$ ipython --no-banner

In [1]: import numpy as np

In [2]: np.set_printoptions(suppress=True, linewidth=100)

In [3]: A = np.load("m.npy")

In [4]: print(A)
[[ 1. -9.  1.]
 [-6.  1.  1.]
 [ 0.  0.  1.]]

In [5]: round(np.linalg.eigvals(A).sum().real, 3)
Out[5]: np.float64(3.0)

In [6]: np.round(np.linalg.eigvals(A), 3)
Out[6]: array([ 8.348, -6.348,  1.   ])

In [7]: np.kron(np.eye(2, dtype=int), A)
Out[7]: 
array([[ 1., -9.,  1.,  0., -0.,  0.],
       [-6.,  1.,  1., -0.,  0.,  0.],
       [ 0.,  0.,  1.,  0.,  0.,  0.],
       [ 0., -0.,  0.,  1., -9.,  1.],
       [-0.,  0.,  0., -6.,  1.,  1.],
       [ 0.,  0.,  0.,  0.,  0.,  1.]])

In [8]: Q, Rm = np.linalg.qr(A)

In [9]: Rm.round(3)
Out[9]: 
array([[-6.083,  2.466,  0.822],
       [ 0.   , -8.713,  1.151],
       [ 0.   ,  0.   ,  1.   ]])

In [10]: round(np.trace(Q @ Q.T), 3)
Out[10]: np.float64(3.0)

In [11]: J = np.load("case19.npy")

In [12]: J
Out[12]: 
array([[ 1, -1,  1, -1],
       [ 1,  0,  0,  0],
       [ 1,  1,  1,  1]])

In [13]: Y = J[0, 0] * J[1:] - np.outer(J[1:, 0], J[0])

In [14]: Y
Out[14]: 
array([[ 0,  1, -1,  1],
       [ 0,  2,  0,  2]])

In [15]: np.flatnonzero(~Y.round(6).any(axis=1))
Out[15]: array([], dtype=int64)

In [16]: r0, r1 = Y[0], Y[1]

In [17]: r0 @ r1
Out[17]: np.int64(4)

In [18]: pr = (r0 @ r1) / (r0 @ r0) * r0

In [19]: np.round(r1 - pr, 3)
Out[19]: array([0.   , 0.667, 1.333, 0.667])

In [20]: r0, r1 = J[1], J[0]

In [21]: r0 @ r0
Out[21]: np.int64(1)

In [22]: pr = (r0 @ r1) / (r0 @ r0) * r0

In [23]: round(float(np.linalg.norm(r0 + r1) ** 2 + np.linalg.norm(r0 - r1) ** 2), 3)
Out[23]: 10.0

In [24]: pr
Out[24]: array([1., 0., 0., 0.])

In [25]: Y = np.array([[4, -9, -2], [-3, 9, 5], [-9, -1, 0], [1, -9, -7]])

In [26]: J @ Y
Out[26]: 
array([[ -3, -10,   0],
       [  4,  -9,  -2],
       [ -7, -10,  -4]])

In [27]: M = np.loadtxt("mat.csv", delimiter=",")

In [28]: M
Out[28]: 
array([[  1.792,  -0.881,  -0.263],
       [  2.396,  -0.773,  -0.388],
       [ -0.876,   0.389,   0.253],
       [ -7.579,   2.021,   1.008],
       [ -0.538,  -0.257,   0.273],
       [  7.354,  -2.309,  -1.044],
       [-10.844,   2.446,   1.002],
       [ -0.401,   0.342,   0.295],
       [-12.822,   2.968,   1.376],
       [ -9.732,   2.329,   1.368],
       [ -5.698,   1.54 ,   0.605],
       [  0.623,  -0.123,   0.727],
       [ -3.343,   0.382,   0.671],
       [ 11.865,  -2.628,  -1.175],
       [ -4.913,   1.522,   0.674],
       [  5.633,  -1.07 ,  -1.394],
       [  4.028,  -1.83 ,  -0.028],
       [  5.871,  -1.784,   0.025],
       [  8.929,  -2.442,  -1.337],
       [ 11.107,  -2.591,  -1.573],
       [ -7.009,   1.805,   0.994],
       [ -7.517,   1.646,   0.397]])

In [29]: Y = np.c_[M[:, :2] @ np.array([[3, 1], [1, 0]]), np.array([0, -1, 3, 1, 1, 3, -3, 3, 1, -2, -2, 3, 0, 1, -2, -2, -2, 3, -1, 1, 2, 3])]

In [30]: Y.round(3)
Out[30]: 
array([[  4.495,   1.792,   0.   ],
       [  6.415,   2.396,  -1.   ],
       [ -2.239,  -0.876,   3.   ],
       [-20.716,  -7.579,   1.   ],
       [ -1.871,  -0.538,   1.   ],
       [ 19.753,   7.354,   3.   ],
       [-30.086, -10.844,  -3.   ],
       [ -0.861,  -0.401,   3.   ],
       [-35.498, -12.822,   1.   ],
       [-26.867,  -9.732,  -2.   ],
       [-15.554,  -5.698,  -2.   ],
       [  1.746,   0.623,   3.   ],
       [ -9.647,  -3.343,   0.   ],
       [ 32.967,  11.865,   1.   ],
       [-13.217,  -4.913,  -2.   ],
       [ 15.829,   5.633,  -2.   ],
       [ 10.254,   4.028,  -2.   ],
       [ 15.829,   5.871,   3.   ],
       [ 24.345,   8.929,  -1.   ],
       [ 30.73 ,  11.107,   1.   ],
       [-19.222,  -7.009,   2.   ],
       [-20.905,  -7.517,   3.   ]])

In [31]: np.round(np.linalg.norm(Y - M @ np.linalg.lstsq(M, Y)[0], axis=0), 3) + 0
Out[31]: array([0.   , 0.   , 8.999])

In [32]: np.round(np.linalg.norm(np.linalg.qr(M)[0].T @ Y, axis=0) ** 2 / ((Y ** 2).sum(axis=0) + 1e-12), 3)
Out[32]: array([1.   , 1.   , 0.139])

In [33]: print(np.linalg.matrix_rank(np.c_[M, Y]))
4

In [34]: print(np.round(np.linalg.lstsq(M, Y[:, 0])[0], 3) + 0)
[3. 1. 0.]

In [35]: m1 = np.loadtxt("arr.csv", delimiter=",")

In [36]: m1
Out[36]: 
array([[0., 0., 1., 1.],
       [0., 0., 1., 1.],
       [1., 1., 0., 1.],
       [1., 1., 1., 0.]])

In [37]: round(np.linalg.eigvalsh(m1).min(), 3)
Out[37]: np.float64(-1.562)

In [38]: np.all(np.linalg.eigvalsh(m1) > 0)
Out[38]: np.False_

In [39]: rng = np.random.default_rng(743057)

In [40]: Y = J + rng.integers(-2, 3, (3, 2)) @ rng.integers(-2, 3, (2, 4))

In [41]: Y
Out[41]: 
array([[ 2,  1,  1, -1],
       [-1, -3, -1, -2],
       [ 3,  5,  1,  1]])

In [42]: np.abs(Y - J).sum(axis=1)
Out[42]: array([3, 8, 6])

In [43]: print(np.linalg.matrix_rank(Y - J, tol=1e-8))
2

In [44]: np.round(np.linalg.svd(Y - J, compute_uv=False), 3) + 0
Out[44]: array([6.303, 1.809, 0.   ])

In [45]: C2 = m1.T @ m1

In [46]: np.round(np.linalg.svd(m1, compute_uv=False) ** 2, 3) + 0
Out[46]: array([6.562, 2.438, 1.   , 0.   ])

In [47]: print(np.trace(C2), (m1 ** 2).sum())
10.0 10.0

In [48]: print(C2)
[[2. 2. 1. 1.]
 [2. 2. 1. 1.]
 [1. 1. 3. 2.]
 [1. 1. 2. 3.]]

In [49]: K = np.array([[-1.2, -0.2, 0.2],
    ...:     [0.3, 0.2, 0.8],
    ...:     [1.8, -0.3, -0.5],
    ...:     [-0.1, -1.0, 0.1],
    ...:     [-1.5, 0.0, -2.0],
    ...:     [-1.0, -0.9, -0.2],
    ...:     [-0.6, 0.5, 1.9],
    ...:     [0.5, -1.9, -0.8],
    ...:     [0.3, 0.4, -0.8],
    ...:     [-0.4, 1.0, -1.5],
    ...:     [-0.6, -1.2, 0.7],
    ...:     [-0.2, 1.0, -0.9],
    ...:     [-1.1, 2.2, -1.8],
    ...:     [2.0, -0.1, -1.0],
    ...:     [1.7, -0.9, 0.4],
    ...:     [0.1, -0.3, -1.0],
    ...:     [-0.9, -1.4, -1.1],
    ...:     [1.5, 0.3, 2.2],
    ...:     [0.1, 0.5, -0.1],
    ...:     [-0.1, 0.6, -2.7]])

In [50]: K[19] *= 10

In [51]: K
Out[51]: 
array([[ -1.2,  -0.2,   0.2],
       [  0.3,   0.2,   0.8],
       [  1.8,  -0.3,  -0.5],
       [ -0.1,  -1. ,   0.1],
       [ -1.5,   0. ,  -2. ],
       [ -1. ,  -0.9,  -0.2],
       [ -0.6,   0.5,   1.9],
       [  0.5,  -1.9,  -0.8],
       [  0.3,   0.4,  -0.8],
       [ -0.4,   1. ,  -1.5],
       [ -0.6,  -1.2,   0.7],
       [ -0.2,   1. ,  -0.9],
       [ -1.1,   2.2,  -1.8],
       [  2. ,  -0.1,  -1. ],
       [  1.7,  -0.9,   0.4],
       [  0.1,  -0.3,  -1. ],
       [ -0.9,  -1.4,  -1.1],
       [  1.5,   0.3,   2.2],
       [  0.1,   0.5,  -0.1],
       [ -1. ,   6. , -27. ]])

In [52]: proj = K @ np.linalg.solve(K.T @ K, K.T)

In [53]: np.round(proj @ K[:, 1], 3) + 0
Out[53]: 
array([-0.2,  0.2, -0.3, -1. ,  0. , -0.9,  0.5, -1.9,  0.4,  1. , -1.2,  1. ,  2.2, -0.1, -0.9,
       -0.3, -1.4,  0.3,  0.5,  6. ])

In [54]: r0 = np.array([0, 5, 3])

In [55]: Y = A + np.outer(r0, np.eye(3)[2])

In [56]: print(Y)
[[ 1. -9.  1.]
 [-6.  1.  6.]
 [ 0.  0.  4.]]

In [57]: z = K[:, 2] > np.median(K[:, 2])

In [58]: r0 = K[z].mean(axis=0) - K[~z].mean(axis=0)

In [59]: z.astype(int)
Out[59]: array([1, 1, 1, 1, 0, 1, 1, 0, 0, 0, 1, 0, 0, 0, 1, 0, 0, 1, 1, 0])

In [60]: data = np.loadtxt("layer3.csv", delimiter=",")

In [61]: data
Out[61]: 
array([[-0.2  , -1.2  , -0.3  ],
       [ 1.   ,  1.7  , -0.3  ],
       [-0.157, -1.19 , -0.275]])

In [62]: np.round(data @ data, 3)
Out[62]: 
array([[-1.113, -1.443,  0.502],
       [ 1.547,  2.047, -0.727],
       [-1.115, -1.507,  0.48 ]])

In [63]: np.round(np.linalg.matrix_power(data, 4), 3)
Out[63]: 
array([[-1.554, -2.105,  0.732],
       [ 2.257,  3.054, -1.061],
       [-1.626, -2.199,  0.766]])

In [64]: np.round((data - data.T) / 2, 3)
Out[64]: 
array([[ 0.   , -1.1  , -0.072],
       [ 1.1  ,  0.   ,  0.445],
       [ 0.072, -0.445,  0.   ]])

In [65]: np.allclose(data @ data.T, data.T @ data)
Out[65]: False

In [66]: x0 = np.array([-3, -2, -1])

In [67]: target = data @ x0

In [68]: print(target)
[ 3.3   -6.1    3.126]

In [69]: np.round(np.linalg.solve(data, -1 * target), 3)
Out[69]: array([3., 2., 1.])

In [70]: F = np.load("data.npy")

In [71]: F
Out[71]: 
array([[ 1,  0,  0,  0],
       [ 0, -3,  0,  0],
       [-2, -8,  0,  0],
       [ 2, -2,  9,  3]])

In [72]: U, sig, Vh = np.linalg.svd(F)

In [73]: np.argmax(sig[:-1] / (sig[1:] + 1e-6)) + 1
Out[73]: np.int64(3)

In [74]: sig.round(3) + 0
Out[74]: array([10.218,  8.382,  1.156,  0.   ])

In [75]: Y = U[:, :3] @ np.diag(sig[:3]) @ Vh[:3]

In [76]: round(np.linalg.norm(F - Y, 2), 3), np.round(sig[3], 3)
Out[76]: (np.float64(0.0), np.float64(0.0))

In [77]: round(float(np.linalg.norm(F - Y) / np.linalg.norm(F)), 3)
Out[77]: 0.0

In [78]: z = rng.permutation(4)

In [79]: z
Out[79]: array([3, 0, 1, 2])

In [80]: Y = m1[z][:, z]

In [81]: print(np.allclose(Y, m1))
False

In [82]: np.trace(Y)
Out[82]: np.float64(0.0)

In [83]: np.diag(Y)
Out[83]: array([0., 0., 0., 0.])

In [84]: E = np.array([[0.0, -0.8, -0.9], [0.4, -0.1, -0.2], [-0.4, 0.9, -2.0]])

In [85]: E[:, 1] *= 3

In [86]: E.round(3)
Out[86]: 
array([[ 0. , -2.4, -0.9],
       [ 0.4, -0.3, -0.2],
       [-0.4,  2.7, -2. ]])

In [87]: Q = E.astype(float).copy()

In [88]: for j in range(3):
    ...:     Q[:, j] -= Q[:, :j] @ (Q[:, :j].T @ Q[:, j])
    ...:     Q[:, j] /= np.linalg.norm(Q[:, j])
    ...: 

In [89]: np.round(Q.T @ E, 3) + 0
Out[89]: 
array([[ 0.566, -2.121,  1.273],
       [ 0.   ,  2.939, -0.163],
       [ 0.   ,  0.   ,  1.79 ]])

In [90]: np.round(Q.T @ Q, 3) + 0
Out[90]: 
array([[1., 0., 0.],
       [0., 1., 0.],
       [0., 0., 1.]])

In [91]: Q.round(3)
Out[91]: 
array([[ 0.   , -0.816, -0.577],
       [ 0.707,  0.408, -0.577],
       [-0.707,  0.408, -0.577]])
